% ipython --no-banner

In [1]: import numpy as np

In [2]: np.set_printoptions(precision=2, suppress=True, linewidth=200)

In [3]: def tidy(a):
   ...:     return np.round(a, 2) + 0
   ...: 

In [4]: rng = np.random.default_rng(6127)

In [5]: labels = rng.integers(0, 3, 7)

In [6]: X = (labels[:, None] == labels) * 4 + np.eye(7)

In [7]: X
Out[7]: 
array([[5., 0., 0., 4., 0., 0., 0.],
       [0., 5., 0., 0., 0., 4., 0.],
       [0., 0., 5., 0., 4., 0., 4.],
       [4., 0., 0., 5., 0., 0., 0.],
       [0., 0., 4., 0., 5., 0., 4.],
       [0., 4., 0., 0., 0., 5., 0.],
       [0., 0., 4., 0., 4., 0., 5.]])

In [8]: ev, evecs = np.linalg.eigh(X)

In [9]: x = np.array([3, 0, 0, 3, -1, 3, -2])

In [10]: tidy(evecs * np.abs(ev) @ evecs.T)
Out[10]: 
array([[5., 0., 0., 4., 0., 0., 0.],
       [0., 5., 0., 0., 0., 4., 0.],
       [0., 0., 5., 0., 4., 0., 4.],
       [4., 0., 0., 5., 0., 0., 0.],
       [0., 0., 4., 0., 5., 0., 4.],
       [0., 4., 0., 0., 0., 5., 0.],
       [0., 0., 4., 0., 4., 0., 5.]])

In [11]: (np.sign(evecs[:, -1].round(6)) == np.sign(evecs[0, -1].round(6))).astype(int)
Out[11]: array([1, 1, 0, 1, 0, 1, 0])

In [12]: x @ X @ x / (x @ x), tidy(ev[0]), ev[-1]
Out[12]: (np.float64(7.75), np.float64(1.0), np.float64(13.0))

In [13]: tidy(evecs * np.sqrt(ev) @ evecs.T)
Out[13]: 
array([[2.  , 0.  , 0.  , 1.  , 0.  , 0.  , 0.  ],
       [0.  , 2.  , 0.  , 0.  , 0.  , 1.  , 0.  ],
       [0.  , 0.  , 1.87, 0.  , 0.87, 0.  , 0.87],
       [1.  , 0.  , 0.  , 2.  , 0.  , 0.  , 0.  ],
       [0.  , 0.  , 0.87, 0.  , 1.87, 0.  , 0.87],
       [0.  , 1.  , 0.  , 0.  , 0.  , 2.  , 0.  ],
       [0.  , 0.  , 0.87, 0.  , 0.87, 0.  , 1.87]])

In [14]: data = np.array([[0, 1, 1], [1, 0, 1], [1, 1, 0]])

In [15]: ev, evecs = np.linalg.eigh(data)

In [16]: x = np.array([6, -3, 7])

In [17]: tidy(np.linalg.eigvalsh(data[1:, 1:]))
Out[17]: array([-1.,  1.])

In [18]: x @ data @ x
Out[18]: np.int64(6)

In [19]: tidy(x @ data @ x / (x @ x)), tidy(ev[0]), tidy(ev[-1])
Out[19]: (np.float64(0.06), np.float64(-1.0), np.float64(2.0))

In [20]: tidy(evecs * np.maximum(ev, 0) @ evecs.T)
Out[20]: 
array([[0.67, 0.67, 0.67],
       [0.67, 0.67, 0.67],
       [0.67, 0.67, 0.67]])

In [21]: np.abs(data).sum(axis=1).max(), tidy(np.abs(ev).max())
Out[21]: (np.int64(2), np.float64(2.0))

In [22]: W = np.array([[0, 6], [-9, 9], [-3, 9]])

In [23]: coef = np.array([5, -7])

In [24]: H = np.maximum(data @ W + coef, 0)

In [25]: (H > 0).astype(int)
Out[25]: 
array([[0, 1],
       [1, 1],
       [0, 1]])

In [26]: tidy((H > 0).mean(axis=0))
Out[26]: array([0.33, 1.  ])

In [27]: basis = np.array([[2, 1, -1], [2, 2, -1]])

In [28]: W @ basis
Out[28]: 
array([[12, 12, -6],
       [ 0,  9,  0],
       [12, 15, -6]])

In [29]: (H @ basis).round(6).argmax(axis=1)
Out[29]: array([0, 0, 0])

In [30]: data @ data
Out[30]: 
array([[2, 1, 1],
       [1, 2, 1],
       [1, 1, 2]])

In [31]: data.sum(axis=0)
Out[31]: array([2, 2, 2])

In [32]: L = np.diag(data.sum(axis=1)) - data

In [33]: L @ np.ones(3)
Out[33]: array([0., 0., 0.])

In [34]: round(np.linalg.det(L[1:, 1:]))
Out[34]: 3
